In [1]: import numpy as np

In [2]: np.set_printoptions(precision=2, suppress=True, linewidth=140, legacy="1.25")

In [3]: mat = np.load("block8.npy")

In [4]: print(mat)
[[ 3 -3  3 -5]
 [ 4 -2  4 -4]
 [ 4 -2  4 -4]
 [ 5 -1  5 -3]]

In [5]: rng = np.random.default_rng(92959)

In [6]: Y = mat + rng.integers(-2, 3, (4, 2)) @ rng.integers(-2, 3, (2, 4))

In [7]: print(Y)
[[ 0 -4  0 -7]
 [ 5  1  3 -2]
 [ 4 -6  7 -6]
 [ 8  4  5  1]]

In [8]: print(np.abs(Y - mat).sum(axis=1))
[ 9  7  9 12]

In [9]: W = np.array([[1, -1, 4, 4], [0, 5, 3, 4], [0, -3, -1, -5], [3, 4, -2, 2]])

In [10]: coef = np.array([1, -2, -2, 3])

In [11]: H = np.maximum(Y @ W + coef, 0)

In [12]: print(H)
[[ 0  0  0  0]
 [ 0  0 22  8]
 [ 0  0  1  0]
 [12  0 35 28]]

In [13]: print((H > 0).astype(int))
[[0 0 0 0]
 [0 0 1 1]
 [0 0 1 0]
 [1 0 1 1]]

In [14]: cent = np.array([[-3, 2, 2], [1, 3, 3], [-2, 1, -1], [2, 2, 1]])

In [15]: print(W @ cent)
[[ -4  11  -1]
 [  7  26  16]
 [-11 -20 -13]
 [  3  20  22]]

In [16]: U, sigma, VT = np.linalg.svd(H, full_matrices=False)

In [17]: print(np.round(sigma / sigma[0], 2) + 0)
[1.   0.17 0.   0.  ]

In [18]: print((sigma > 1e-8).sum())
3

In [19]: X = np.load("run10.npy")

In [20]: print(X)
[[ 5  4  4  2]
 [ 0  0  0  0]
 [ 4  3  3  2]
 [ 0  0  0  0]
 [ 4  4  5  1]
 [ 1  1  1  0]
 [ 0  0  0  0]
 [ 5  4  4  2]
 [ 4  4  5  1]
 [ 0  0  0  0]
 [ 4  6  7  6]
 [ 0  3  4  4]
 [ 0  0  0  0]
 [ 0  0  0  0]
 [ 8  7  8  3]
 [ 0  3  4  4]
 [ 5  4  4  2]
 [ 0  0  0  0]
 [ 5  4  4  2]
 [ 4  7  9  5]
 [ 0  0  0  0]
 [ 8 10 12  7]
 [ 5  5  6  1]]

In [21]: Ac = X - X.mean(axis=0)

In [22]: V = np.linalg.svd(Ac)[2][:3]

In [23]: Y = Ac - Ac @ V.T @ V

In [24]: print(np.round(np.cov(Ac @ V.T, rowvar=False), 2) + 0)
[[28.46  0.    0.  ]
 [ 0.    2.61  0.  ]
 [ 0.    0.    0.38]]

In [25]: print(Y.std(axis=0))
[0.01 0.05 0.03 0.01]

In [26]: print(np.diag(V.T @ V))
[0.95 0.29 0.78 0.98]

In [27]: print(round(float(np.linalg.norm(Y) / np.linalg.norm(Ac)), 2))
0.01

In [28]: hat = X @ np.linalg.solve(X.T @ X, X.T)

In [29]: print(np.round(hat @ X[:, 0], 2) + 0)
[5. 0. 4. 0. 4. 1. 0. 5. 4. 0. 4. 0. 0. 0. 8. 0. 5. 0. 5. 4. 0. 8. 5.]

In [30]: print(np.round(np.trace(hat), 2))
4.0

In [31]: print(np.diag(hat))
[0.2  0.   0.22 0.   0.2  0.27 0.   0.2  0.2  0.   0.32 0.26 0.   0.   0.38 0.26 0.2  0.   0.2  0.32 0.   0.34 0.43]

In [32]: U, sigma, VT = np.linalg.svd(X)

In [33]: print(sigma)
[36.81  7.58  2.91  0.29]

In [34]: print(np.argmax(sigma[:-1] / (sigma[1:] + 1e-6)) + 1)
3

In [35]: Y = U[:, :3] @ np.diag(sigma[:3]) @ VT[:3]

In [36]: print(np.round(np.linalg.norm(X - Y) / np.linalg.norm(X), 2))
0.01

In [37]: J = np.load("case4.npy")

In [38]: print(J)
[[-11.12   1.31  11.71]
 [  8.97   4.    -2.49]
 [  4.21   3.01   0.35]
 [ -7.22   0.19   6.68]
 [ -9.6   -1.98   5.8 ]
 [  9.91   2.72  -5.11]
 [ -4.81   2.38   7.63]
 [-12.32   1.87  13.59]
 [ -9.29   2.11  11.16]
 [  0.89   5.52   6.79]
 [-10.2   -6.8   -0.28]
 [-11.41  -2.79   6.29]
 [  2.39  -4.59  -8.47]
 [ -6.57   1.58   8.12]
 [ 13.21   3.61  -6.82]
 [-11.12  -5.49   2.26]
 [-16.18  -7.21   4.49]
 [-10.22  -3.4    4.43]
 [ -9.88   4.11  14.49]
 [ 12.32   1.5   -8.92]
 [  7.81   1.19  -5.29]
 [ -6.01  -3.81   0.09]
 [ 10.5    4.11  -3.66]
 [ -0.88   1.29   2.59]
 [  6.58  -1.64  -8.1 ]]

In [39]: print(round(float(np.linalg.norm(J)), 2))
61.89

In [40]: print(J.mean(axis=0))
[-2.4   0.11  2.29]

In [41]: print(J.sum(axis=0))
[-60.04   2.79  57.33]

In [42]: print(np.count_nonzero(J))
75

In [43]: Y = np.array([[3, 3, 0, 1, 2],
    ...:     [0, 1, 1, 3, 2],
    ...:     [1, 1, 0, 0, 2],
    ...:     [2, 0, 1, 2, 1],
    ...:     [2, 3, 2, 3, 3]])

In [44]: M = np.tril(Y)

In [45]: print(M)
[[3 0 0 0 0]
 [0 1 0 0 0]
 [1 1 0 0 0]
 [2 0 1 2 0]
 [2 3 2 3 3]]

In [46]: rank = np.linalg.matrix_rank(M)

In [47]: print(rank)
4

In [48]: N = np.linalg.svd(M)[2][rank:].T

In [49]: print([int(np.linalg.matrix_rank(np.delete(M, i, axis=0))) for i in range(5)])
[4, 4, 4, 3, 3]

In [50]: print(N.shape)
(5, 1)

In [51]: print(np.linalg.matrix_rank(M.T @ M), np.linalg.matrix_rank(M @ M.T))
4 4

In [52]: print(np.allclose(M @ N, 0))
True

In [53]: print([int(np.linalg.matrix_rank(M[:i])) for i in range(1, len(M) + 1)])
[1, 2, 2, 3, 4]

In [54]: print(np.round(M @ N, 2) + 0)
[[0.]
 [0.]
 [0.]
 [0.]
 [0.]]

In [55]: print(np.round(N[:, 0] / N[np.abs(N[:, 0]).round(6).argmax(), 0], 2) + 0)
[ 0.    0.    1.   -0.5  -0.17]
